In [1]: import numpy as np

In [2]: import numpy.linalg as la

In [3]: np.set_printoptions(suppress=True, linewidth=140)

In [4]: feats = np.load("arr.npy")

In [5]: feats
Out[5]: 
array([[-1.54,  0.2 , -0.88,  0.53, -1.15, -1.34,  2.01, -0.47],
       [-2.73, -0.36,  2.37, -0.43,  0.76, -0.47,  1.36,  1.37],
       [ 0.98,  0.2 , -1.24,  0.29, -0.55, -0.02, -0.27, -0.71],
       [ 2.38, -0.08,  0.1 , -0.38,  0.88,  1.46, -2.4 ,  0.02],
       [ 0.35,  0.56, -3.13,  1.04, -2.11, -1.31,  1.41, -1.76]])

In [6]: # looks like rank 2

In [7]: [round(float(x), 2) for x in la.svd(feats, compute_uv=False)[:3]]
Out[7]: [6.08, 5.69, 0.0]

In [8]: left, sigma, Vh = la.svd(feats)

In [9]: vecs = Vh[:(sigma > 1e-8).sum()]

In [10]: rng = np.random.default_rng(900625)

In [11]: x = feats[1] + -3 * feats[0] + rng.integers(2) * np.eye(8)[3]

In [12]: x.round(2)
Out[12]: array([ 1.89, -0.96,  5.01, -1.02,  4.21,  3.55, -4.67,  2.78])

In [13]: print(np.round(np.diag(vecs.T @ vecs), 2))
[0.51 0.01 0.5  0.05 0.2  0.17 0.4  0.16]

In [14]: round(float(la.norm(x - vecs.T @ vecs @ x)), 2)
Out[14]: 0.98

In [15]: la.matrix_rank(np.vstack([feats, x]))
Out[15]: np.int64(3)

In [16]: np.allclose(vecs.T @ vecs @ x, x)
Out[16]: False

In [17]: rk = la.matrix_rank(feats)

In [18]: rk
Out[18]: np.int64(2)

In [19]: null = la.svd(feats)[2][rk:].T

In [20]: np.allclose(feats @ null, 0)
Out[20]: True

In [21]: la.matrix_rank(feats.T @ feats), la.matrix_rank(feats @ feats.T)
Out[21]: (np.int64(2), np.int64(2))

In [22]: [int(la.matrix_rank(np.delete(feats, i, axis=0))) for i in range(5)]
Out[22]: [2, 2, 2, 2, 2]

In [23]: ang = np.deg2rad(72)

In [24]: m1 = np.eye(9)

In [25]: m1[np.ix_([0, 4], [0, 4])] = [[np.cos(ang), -np.sin(ang)], [np.sin(ang), np.cos(ang)]]

In [26]: m1.round(2)
Out[26]: 
array([[ 0.31,  0.  ,  0.  ,  0.  , -0.95,  0.  ,  0.  ,  0.  ,  0.  ],
       [ 0.  ,  1.  ,  0.  ,  0.  ,  0.  ,  0.  ,  0.  ,  0.  ,  0.  ],
       [ 0.  ,  0.  ,  1.  ,  0.  ,  0.  ,  0.  ,  0.  ,  0.  ,  0.  ],
       [ 0.  ,  0.  ,  0.  ,  1.  ,  0.  ,  0.  ,  0.  ,  0.  ,  0.  ],
       [ 0.95,  0.  ,  0.  ,  0.  ,  0.31,  0.  ,  0.  ,  0.  ,  0.  ],
       [ 0.  ,  0.  ,  0.  ,  0.  ,  0.  ,  1.  ,  0.  ,  0.  ,  0.  ],
       [ 0.  ,  0.  ,  0.  ,  0.  ,  0.  ,  0.  ,  1.  ,  0.  ,  0.  ],
       [ 0.  ,  0.  ,  0.  ,  0.  ,  0.  ,  0.  ,  0.  ,  1.  ,  0.  ],
       [ 0.  ,  0.  ,  0.  ,  0.  ,  0.  ,  0.  ,  0.  ,  0.  ,  1.  ]])

In [27]: q, R = la.qr(m1)

In [28]: np.allclose(R.T @ R, m1.T @ m1)
Out[28]: True

In [29]: np.round(np.abs(np.diag(R)), 2)
Out[29]: array([1., 1., 1., 1., 1., 1., 1., 1., 1.])

In [30]: q.round(2)
Out[30]: 
array([[-0.31,  0.  ,  0.  ,  0.  , -0.95,  0.  ,  0.  ,  0.  ,  0.  ],
       [-0.  ,  1.  ,  0.  ,  0.  ,  0.  ,  0.  ,  0.  ,  0.  ,  0.  ],
       [-0.  , -0.  ,  1.  ,  0.  ,  0.  ,  0.  ,  0.  ,  0.  ,  0.  ],
       [-0.  , -0.  , -0.  ,  1.  ,  0.  ,  0.  ,  0.  ,  0.  ,  0.  ],
       [-0.95, -0.  , -0.  , -0.  ,  0.31,  0.  ,  0.  ,  0.  ,  0.  ],
       [-0.  , -0.  , -0.  , -0.  , -0.  ,  1.  ,  0.  ,  0.  ,  0.  ],
       [-0.  , -0.  , -0.  , -0.  , -0.  , -0.  ,  1.  ,  0.  ,  0.  ],
       [-0.  , -0.  , -0.  , -0.  , -0.  , -0.  , -0.  ,  1.  ,  0.  ],
       [-0.  , -0.  , -0.  , -0.  , -0.  , -0.  , -0.  , -0.  ,  1.  ]])

In [31]: f, r1 = m1[3], m1[5]

In [32]: f @ r1
Out[32]: np.float64(0.0)

In [33]: pr = (f @ r1) / (f @ f) * f

In [34]: print(r1 - pr)
[0. 0. 0. 0. 0. 1. 0. 0. 0.]

In [35]: round(float(la.norm(f + r1) ** 2 + la.norm(f - r1) ** 2), 2)
Out[35]: 4.0

In [36]: (r1 - pr) @ f
Out[36]: np.float64(0.0)

In [37]: print(la.matrix_rank(np.outer(f, r1)))
1

In [38]: np.round(la.norm(m1, axis=0), 2)
Out[38]: array([1., 1., 1., 1., 1., 1., 1., 1., 1.])

In [39]: print(np.round(la.svd(m1, compute_uv=False), 2))
[1. 1. 1. 1. 1. 1. 1. 1. 1.]

In [40]: np.round(m1 @ m1.T, 2) + 0
Out[40]: 
array([[1., 0., 0., 0., 0., 0., 0., 0., 0.],
       [0., 1., 0., 0., 0., 0., 0., 0., 0.],
       [0., 0., 1., 0., 0., 0., 0., 0., 0.],
       [0., 0., 0., 1., 0., 0., 0., 0., 0.],
       [0., 0., 0., 0., 1., 0., 0., 0., 0.],
       [0., 0., 0., 0., 0., 1., 0., 0., 0.],
       [0., 0., 0., 0., 0., 0., 1., 0., 0.],
       [0., 0., 0., 0., 0., 0., 0., 1., 0.],
       [0., 0., 0., 0., 0., 0., 0., 0., 1.]])

In [41]: m1[:, 4] @ m1[:, 5]
Out[41]: np.float64(0.0)

In [42]: np.round(m1.T @ m1, 2) + 0
Out[42]: 
array([[1., 0., 0., 0., 0., 0., 0., 0., 0.],
       [0., 1., 0., 0., 0., 0., 0., 0., 0.],
       [0., 0., 1., 0., 0., 0., 0., 0., 0.],
       [0., 0., 0., 1., 0., 0., 0., 0., 0.],
       [0., 0., 0., 0., 1., 0., 0., 0., 0.],
       [0., 0., 0., 0., 0., 1., 0., 0., 0.],
       [0., 0., 0., 0., 0., 0., 1., 0., 0.],
       [0., 0., 0., 0., 0., 0., 0., 1., 0.],
       [0., 0., 0., 0., 0., 0., 0., 0., 1.]])

In [43]: A2 = m1 / la.norm(m1, axis=1, keepdims=True)

In [44]: G = A2 @ A2.T

In [45]: (G - 2 * np.eye(9)).round(6).argmax(axis=1)
Out[45]: array([1, 0, 0, 0, 0, 0, 0, 0, 0])

In [46]: print(G.round(2) + 0)
[[1. 0. 0. 0. 0. 0. 0. 0. 0.]
 [0. 1. 0. 0. 0. 0. 0. 0. 0.]
 [0. 0. 1. 0. 0. 0. 0. 0. 0.]
 [0. 0. 0. 1. 0. 0. 0. 0. 0.]
 [0. 0. 0. 0. 1. 0. 0. 0. 0.]
 [0. 0. 0. 0. 0. 1. 0. 0. 0.]
 [0. 0. 0. 0. 0. 0. 1. 0. 0.]
 [0. 0. 0. 0. 0. 0. 0. 1. 0.]
 [0. 0. 0. 0. 0. 0. 0. 0. 1.]]

In [47]: np.round(la.matrix_power(m1, 2), 2)
Out[47]: 
array([[-0.81,  0.  ,  0.  ,  0.  , -0.59,  0.  ,  0.  ,  0.  ,  0.  ],
       [ 0.  ,  1.  ,  0.  ,  0.  ,  0.  ,  0.  ,  0.  ,  0.  ,  0.  ],
       [ 0.  ,  0.  ,  1.  ,  0.  ,  0.  ,  0.  ,  0.  ,  0.  ,  0.  ],
       [ 0.  ,  0.  ,  0.  ,  1.  ,  0.  ,  0.  ,  0.  ,  0.  ,  0.  ],
       [ 0.59,  0.  ,  0.  ,  0.  , -0.81,  0.  ,  0.  ,  0.  ,  0.  ],
       [ 0.  ,  0.  ,  0.  ,  0.  ,  0.  ,  1.  ,  0.  ,  0.  ,  0.  ],
       [ 0.  ,  0.  ,  0.  ,  0.  ,  0.  ,  0.  ,  1.  ,  0.  ,  0.  ],
       [ 0.  ,  0.  ,  0.  ,  0.  ,  0.  ,  0.  ,  0.  ,  1.  ,  0.  ],
       [ 0.  ,  0.  ,  0.  ,  0.  ,  0.  ,  0.  ,  0.  ,  0.  ,  1.  ]])

In [48]: np.allclose(m1, m1.T)
Out[48]: False

In [49]: np.round((m1 - m1.T) / 2, 2)
Out[49]: 
array([[ 0.  ,  0.  ,  0.  ,  0.  , -0.95,  0.  ,  0.  ,  0.  ,  0.  ],
       [ 0.  ,  0.  ,  0.  ,  0.  ,  0.  ,  0.  ,  0.  ,  0.  ,  0.  ],
       [ 0.  ,  0.  ,  0.  ,  0.  ,  0.  ,  0.  ,  0.  ,  0.  ,  0.  ],
       [ 0.  ,  0.  ,  0.  ,  0.  ,  0.  ,  0.  ,  0.  ,  0.  ,  0.  ],
       [ 0.95,  0.  ,  0.  ,  0.  ,  0.  ,  0.  ,  0.  ,  0.  ,  0.  ],
       [ 0.  ,  0.  ,  0.  ,  0.  ,  0.  ,  0.  ,  0.  ,  0.  ,  0.  ],
       [ 0.  ,  0.  ,  0.  ,  0.  ,  0.  ,  0.  ,  0.  ,  0.  ,  0.  ],
       [ 0.  ,  0.  ,  0.  ,  0.  ,  0.  ,  0.  ,  0.  ,  0.  ,  0.  ],
       [ 0.  ,  0.  ,  0.  ,  0.  ,  0.  ,  0.  ,  0.  ,  0.  ,  0.  ]])

In [50]: round(np.trace(m1), 2)
Out[50]: np.float64(7.62)

In [51]: np.round(la.det(m1), 2)
Out[51]: np.float64(1.0)

In [52]: np.round((m1 + m1.T) / 2, 2)
Out[52]: 
array([[0.31, 0.  , 0.  , 0.  , 0.  , 0.  , 0.  , 0.  , 0.  ],
       [0.  , 1.  , 0.  , 0.  , 0.  , 0.  , 0.  , 0.  , 0.  ],
       [0.  , 0.  , 1.  , 0.  , 0.  , 0.  , 0.  , 0.  , 0.  ],
       [0.  , 0.  , 0.  , 1.  , 0.  , 0.  , 0.  , 0.  , 0.  ],
       [0.  , 0.  , 0.  , 0.  , 0.31, 0.  , 0.  , 0.  , 0.  ],
       [0.  , 0.  , 0.  , 0.  , 0.  , 1.  , 0.  , 0.  , 0.  ],
       [0.  , 0.  , 0.  , 0.  , 0.  , 0.  , 1.  , 0.  , 0.  ],
       [0.  , 0.  , 0.  , 0.  , 0.  , 0.  , 0.  , 1.  , 0.  ],
       [0.  , 0.  , 0.  , 0.  , 0.  , 0.  , 0.  , 0.  , 1.  ]])

In [53]: print(np.round(np.sort(np.abs(la.eigvals(m1))), 2))
[1. 1. 1. 1. 1. 1. 1. 1. 1.]

In [54]: W0 = np.load("w.npy")

In [55]: W0
Out[55]: 
array([[1.  , 0.9 , 0.81, 0.73, 0.66, 0.59, 0.53, 0.48, 0.43],
       [0.9 , 1.  , 0.9 , 0.81, 0.73, 0.66, 0.59, 0.53, 0.48],
       [0.81, 0.9 , 1.  , 0.9 , 0.81, 0.73, 0.66, 0.59, 0.53],
       [0.73, 0.81, 0.9 , 1.  , 0.9 , 0.81, 0.73, 0.66, 0.59],
       [0.66, 0.73, 0.81, 0.9 , 1.  , 0.9 , 0.81, 0.73, 0.66],
       [0.59, 0.66, 0.73, 0.81, 0.9 , 1.  , 0.9 , 0.81, 0.73],
       [0.53, 0.59, 0.66, 0.73, 0.81, 0.9 , 1.  , 0.9 , 0.81],
       [0.48, 0.53, 0.59, 0.66, 0.73, 0.81, 0.9 , 1.  , 0.9 ],
       [0.43, 0.48, 0.53, 0.59, 0.66, 0.73, 0.81, 0.9 , 1.  ]])

In [56]: # symmetric

In [57]: q, vecs = la.qr(W0[:, :3])[0], la.qr(W0[:, 3:])[0]

In [58]: sigma = la.svd(q.T @ vecs, compute_uv=False)

In [59]: print((sigma > 0.9).sum())
1

In [60]: sigma.round(2)
Out[60]: array([1.  , 0.46, 0.11])

In [61]: (m1 != 0).astype(int)
Out[61]: 
array([[1, 0, 0, 0, 1, 0, 0, 0, 0],
       [0, 1, 0, 0, 0, 0, 0, 0, 0],
       [0, 0, 1, 0, 0, 0, 0, 0, 0],
       [0, 0, 0, 1, 0, 0, 0, 0, 0],
       [1, 0, 0, 0, 1, 0, 0, 0, 0],
       [0, 0, 0, 0, 0, 1, 0, 0, 0],
       [0, 0, 0, 0, 0, 0, 1, 0, 0],
       [0, 0, 0, 0, 0, 0, 0, 1, 0],
       [0, 0, 0, 0, 0, 0, 0, 0, 1]])

In [62]: X = np.diag(np.array([0, 3, -4, 0, -4, -3, 3])) + 5 * np.eye(7, k=1) + 5 * np.eye(7, k=-1)

In [63]: print(X)
[[ 0.  5.  0.  0.  0.  0.  0.]
 [ 5.  3.  5.  0.  0.  0.  0.]
 [ 0.  5. -4.  5.  0.  0.  0.]
 [ 0.  0.  5.  0.  5.  0.  0.]
 [ 0.  0.  0.  5. -4.  5.  0.]
 [ 0.  0.  0.  0.  5. -3.  5.]
 [ 0.  0.  0.  0.  0.  5.  3.]]

In [64]: # equal to its transpose

In [65]: q, R = la.qr(X)

In [66]: np.allclose(R.T @ R, X.T @ X)
Out[66]: True

In [67]: np.round(q.T @ q, 2) + 0
Out[67]: 
array([[1., 0., 0., 0., 0., 0., 0.],
       [0., 1., 0., 0., 0., 0., 0.],
       [0., 0., 1., 0., 0., 0., 0.],
       [0., 0., 0., 1., 0., 0., 0.],
       [0., 0., 0., 0., 1., 0., 0.],
       [0., 0., 0., 0., 0., 1., 0.],
       [0., 0., 0., 0., 0., 0., 1.]])

In [68]: abs(R[0, 0]), round(float(la.norm(X[:, 0])), 2)
Out[68]: (np.float64(5.0), 5.0)

In [69]: np.round(q @ R, 2) + 0
Out[69]: 
array([[ 0.,  5.,  0.,  0.,  0.,  0.,  0.],
       [ 5.,  3.,  5.,  0.,  0.,  0.,  0.],
       [ 0.,  5., -4.,  5.,  0.,  0.,  0.],
       [ 0.,  0.,  5.,  0.,  5.,  0.,  0.],
       [ 0.,  0.,  0.,  5., -4.,  5.,  0.],
       [ 0.,  0.,  0.,  0.,  5., -3.,  5.],
       [ 0.,  0.,  0.,  0.,  0.,  5.,  3.]])

In [70]: f = np.array([-1, -3, 2, -3, 1, -1, -3])

In [71]: A2 = X + np.outer(f, np.eye(7)[3])

In [72]: la.matrix_rank(la.inv(A2) - la.inv(X), tol=1e-8)
Out[72]: np.int64(1)

In [73]: x = np.array([0, 2, 5, 4, 1, 0, 4])

In [74]: y = X @ x

In [75]: beta, lr = np.zeros(7), 1 / la.norm(X, 2) ** 2

In [76]: for i in range(50):
    ...:     beta -= lr * X.T @ (X @ beta - y)
    ...:     if i % 10 == 0: print(i, round(la.norm(X @ beta - y), 2))
    ...: 
0 26.39
10 5.0
20 3.9
30 3.32
40 2.86

In [77]: np.round(la.cond(X), 2)
Out[77]: np.float64(8.31)

In [78]: A = np.array([[0, 2, 0, 0, 0, 0, 1, 0],
    ...:     [1, 1, 2, 1, 1, 1, 1, 0],
    ...:     [2, 0, -38, 0, 1, 0, 0, 2],
    ...:     [1, 1, 1, -39, 1, 2, 1, 2],
    ...:     [1, 0, 0, 2, 61, 0, 0, 1],
    ...:     [2, 1, 2, 0, 0, -20, 1, 0],
    ...:     [2, 1, 1, 2, 0, 0, 62, 1],
    ...:     [1, 0, 2, 2, 2, 1, 1, 62]])

In [79]: z = rng.permutation(8)

In [80]: z
Out[80]: array([3, 1, 0, 5, 2, 4, 6, 7])

In [81]: A2 = A[z][:, z]

In [82]: A2
Out[82]: 
array([[-39,   1,   1,   2,   1,   1,   1,   2],
       [  1,   1,   1,   1,   2,   1,   1,   0],
       [  0,   2,   0,   0,   0,   0,   1,   0],
       [  0,   1,   2, -20,   2,   0,   1,   0],
       [  0,   0,   2,   0, -38,   1,   0,   2],
       [  2,   0,   1,   0,   0,  61,   0,   1],
       [  2,   1,   2,   0,   1,   0,  62,   1],
       [  2,   0,   1,   1,   2,   2,   1,  62]])

In [83]: mat = np.load("a.npy")

In [84]: print(mat)
[[ 2 -3  4  5 -3 -3 -1  3]
 [-3  5 -5 -7  5  4  0 -5]
 [ 4 -5 10 11 -5 -7 -5  5]
 [ 5 -7 11 13 -7 -8 -4  7]
 [-3  5 -5 -7  5  4  0 -5]
 [-3  4 -7 -8  4  5  3 -4]
 [-1  0 -5 -4  0  3  5  0]
 [ 3 -5  5  7 -5 -4  0  5]]

In [85]: # row 4 repeats row 1

In [86]: la.cond(mat) > 100
Out[86]: np.True_

In [87]: np.argsort(-la.norm(mat, axis=0).round(6), kind="stable")[:3]
Out[87]: array([3, 2, 5])

In [88]: [round(float(x), 2) for x in la.svd(mat, compute_uv=False)[:3]]
Out[88]: [41.76, 8.24, 0.0]

In [89]: cent = np.array([[-1, -3, -2, -1, -2, -3, 1], [2, 0, -3, -1, -3, 1, -3]])

In [90]: arr = np.repeat(cent, 31 // 2, axis=0)

In [91]: arr = arr + 0.1 * rng.normal(size=arr.shape)

In [92]: print(arr.round(2))
[[-1.   -3.01 -1.93 -0.89 -2.13 -2.99  1.05]
 [-1.   -3.04 -2.03 -1.02 -1.9  -2.94  1.04]
 [-1.15 -2.96 -2.03 -0.95 -1.97 -2.88  0.96]
 [-0.93 -2.97 -2.19 -0.92 -1.89 -3.03  0.96]
 [-1.05 -2.95 -2.24 -1.02 -1.88 -2.98  0.9 ]
 [-0.85 -3.14 -2.19 -1.03 -2.2  -3.01  0.95]
 [-1.06 -3.01 -2.01 -0.86 -1.99 -2.93  0.97]
 [-0.88 -2.91 -2.09 -1.13 -1.91 -3.03  1.02]
 [-1.06 -3.   -2.05 -1.09 -1.99 -2.98  1.1 ]
 [-1.04 -3.18 -2.01 -0.88 -1.93 -3.06  1.06]
 [-0.87 -3.03 -2.09 -1.08 -2.06 -3.08  1.03]
 [-1.   -2.89 -2.07 -0.95 -1.82 -2.87  1.04]
 [-1.17 -2.98 -1.77 -1.03 -2.08 -3.12  1.09]
 [-0.76 -3.01 -2.03 -1.03 -2.05 -3.05  1.11]
 [-1.1  -3.04 -2.08 -0.98 -1.92 -3.04  1.09]
 [ 2.1  -0.02 -2.94 -1.19 -2.9   0.98 -3.17]
 [ 2.18 -0.05 -3.17 -1.03 -3.02  1.09 -2.97]
 [ 1.87  0.02 -3.02 -0.93 -2.9   0.95 -3.01]
 [ 1.82 -0.01 -2.89 -1.01 -2.93  1.12 -3.1 ]
 [ 2.03 -0.06 -3.08 -0.99 -3.08  0.88 -2.93]
 [ 2.02  0.05 -3.09 -1.07 -3.17  1.08 -3.02]
 [ 1.99  0.07 -3.05 -1.03 -3.05  0.99 -3.04]
 [ 1.94  0.08 -2.95 -0.87 -2.86  1.   -3.26]
 [ 2.02  0.04 -3.01 -0.96 -2.99  1.22 -2.94]
 [ 2.02  0.07 -2.8  -0.91 -3.    0.98 -3.02]
 [ 2.02 -0.24 -2.98 -0.98 -2.96  0.95 -3.02]
 [ 1.99  0.12 -3.12 -0.96 -3.02  0.94 -3.07]
 [ 2.2   0.14 -2.84 -1.1  -3.03  0.92 -2.95]
 [ 2.    0.05 -2.75 -1.04 -3.05  1.01 -3.05]
 [ 1.98  0.06 -3.06 -0.86 -3.21  0.94 -2.98]]

In [93]: cent = arr[[7, 22]].astype(float)

In [94]: for _ in range(6):
    ...:     z = la.norm(arr[:, None] - cent, axis=-1).argmin(axis=1)
    ...:     cent = np.array([arr[z == j].mean(axis=0) for j in range(2)])
    ...: 

In [95]: z
Out[95]: array([0, 0, 0, 0, 0, 0, 0, 0, 0, 0, 0, 0, 0, 0, 0, 1, 1, 1, 1, 1, 1, 1, 1, 1, 1, 1, 1, 1, 1, 1])

In [96]: cent.round(2)
Out[96]: 
array([[-0.99, -3.01, -2.05, -0.99, -1.98, -3.  ,  1.03],
       [ 2.01,  0.02, -2.98, -1.  , -3.01,  1.01, -3.03]])
